>>> import numpy as np
>>> import numpy.linalg as la
>>> np.set_printoptions(precision=1, suppress=True, linewidth=120, legacy="1.25")
>>> J = np.array([[1.0, 3.0, -3.0], [-6.0, 10.0, -9.0], [0.0, 0.0, 1.0]])
>>> rng = np.random.default_rng(857750)
>>> B = J + rng.integers(-2, 3, (3, 1)) @ rng.integers(-2, 3, (1, 3))
>>> B
array([[  5.,   7.,  -5.],
       [ -2.,  14., -11.],
       [  0.,   0.,   1.]])
>>> la.matrix_rank(B - J, tol=1e-8)
1
>>> B - J
array([[ 4.,  4., -2.],
       [ 4.,  4., -2.],
       [ 0.,  0.,  0.]])
>>> np.round(la.svd(B - J, compute_uv=False), 1) + 0
array([8.5, 0. , 0. ])
>>> B = J / la.norm(J, axis=1, keepdims=True)
>>> cov = B @ B.T
>>> la.norm(B, axis=1)
array([1., 1., 1.])
>>> print(cov[1])
[ 0.8  1.  -0.6]
>>> m1 = np.array([[2, 2, 3],
...     [2, 2, 3],
...     [4, 7, 6],
...     [0, 0, 0],
...     [2, 5, 3],
...     [0, 0, 0],
...     [4, 4, 3],
...     [0, 3, 3],
...     [0, 3, 3],
...     [0, 0, 0],
...     [0, 0, 0],
...     [2, 2, 0],
...     [0, 3, 3],
...     [0, 0, 0],
...     [2, 2, 3],
...     [0, 0, 0],
...     [0, 0, 0],
...     [0, 0, 0],
...     [0, 0, 0],
...     [0, 0, 0]])
>>> # row 1 repeats row 0
>>> Xs = m1 - m1.mean(axis=0)
>>> Uu, s, VT = la.svd(Xs, full_matrices=False)
>>> print(np.round(s ** 2 / (s ** 2).sum(), 1) + 0)
[0.9 0.1 0. ]
>>> print(np.abs(Uu[:, 0]).argmax())
2
>>> la.matrix_rank(Xs)
3
>>> cov = np.cov(m1, rowvar=False)
>>> m1.std(axis=0)
array([1.3, 2. , 1.8])
>>> np.median(m1, axis=0)
array([0., 1., 0.])
>>> np.argwhere(np.triu(np.abs(np.corrcoef(m1.T)) > 0.8, 1))
array([[1, 2]])
>>> round(np.corrcoef(m1[:, 1], m1[:, 0])[0, 1], 1)
0.8
>>> np.polyfit(m1[:, 1], m1[:, 0], 1)
array([0.5, 0.1])
>>> B = m1[0, 0] * m1[1:] - np.outer(m1[1:, 0], m1[0])
>>> print(B)
[[ 0  0  0]
 [ 0  6  0]
 [ 0  0  0]
 [ 0  6  0]
 [ 0  0  0]
 [ 0  0 -6]
 [ 0  6  6]
 [ 0  6  6]
 [ 0  0  0]
 [ 0  0  0]
 [ 0  0 -6]
 [ 0  6  6]
 [ 0  0  0]
 [ 0  0  0]
 [ 0  0  0]
 [ 0  0  0]
 [ 0  0  0]
 [ 0  0  0]
 [ 0  0  0]]
>>> np.flatnonzero(~B.round(6).any(axis=1))
array([ 0,  2,  4,  8,  9, 12, 13, 14, 15, 16, 17, 18])
>>> la.matrix_rank(B), la.matrix_rank(m1)
(2, 3)
>>> rank = la.matrix_rank(B)
>>> rank
2
>>> ns = la.svd(B)[2][rank:].T
>>> [int(la.matrix_rank(B[:i])) for i in range(1, len(B) + 1)]
[0, 1, 1, 1, 1, 2, 2, 2, 2, 2, 2, 2, 2, 2, 2, 2, 2, 2, 2]
>>> la.matrix_rank(B.T @ B), la.matrix_rank(B @ B.T)
(2, 2)
>>> ns[:, 0] / ns[np.abs(ns[:, 0]).round(6).argmax(), 0]
array([1., 0., 0.])
>>> [int(la.matrix_rank(np.delete(B, i, axis=0))) for i in range(19)]
[2, 2, 2, 2, 2, 2, 2, 2, 2, 2, 2, 2, 2, 2, 2, 2, 2, 2, 2]
>>> hat = m1 @ la.solve(m1.T @ m1, m1.T)
>>> np.allclose(hat @ hat, hat)
True
>>> print(np.diag(hat))
[0.2 0.2 0.4 0.  0.4 0.  0.4 0.2 0.2 0.  0.  0.4 0.2 0.  0.2 0.  0.  0.  0.  0. ]
>>> feats = np.load("out17.npy")
>>> feats
array([[-5,  1,  5, -5],
       [ 1, -5,  1,  5],
       [ 5,  1, -5,  1],
       [-5,  5,  1, -5]])
>>> # symmetric, so the eigenvalues are real
>>> vals, V = la.eigh(feats)
>>> x = np.array([0, 2, 0, 0])
>>> x @ feats @ x / (x @ x), round(float(vals[0]), 1), np.round(vals[-1], 1)
(-5.0, -13.7, 2.0)
>>> la.eigvalsh(feats[1:, 1:])
array([-10. ,  -5.4,   0.4])
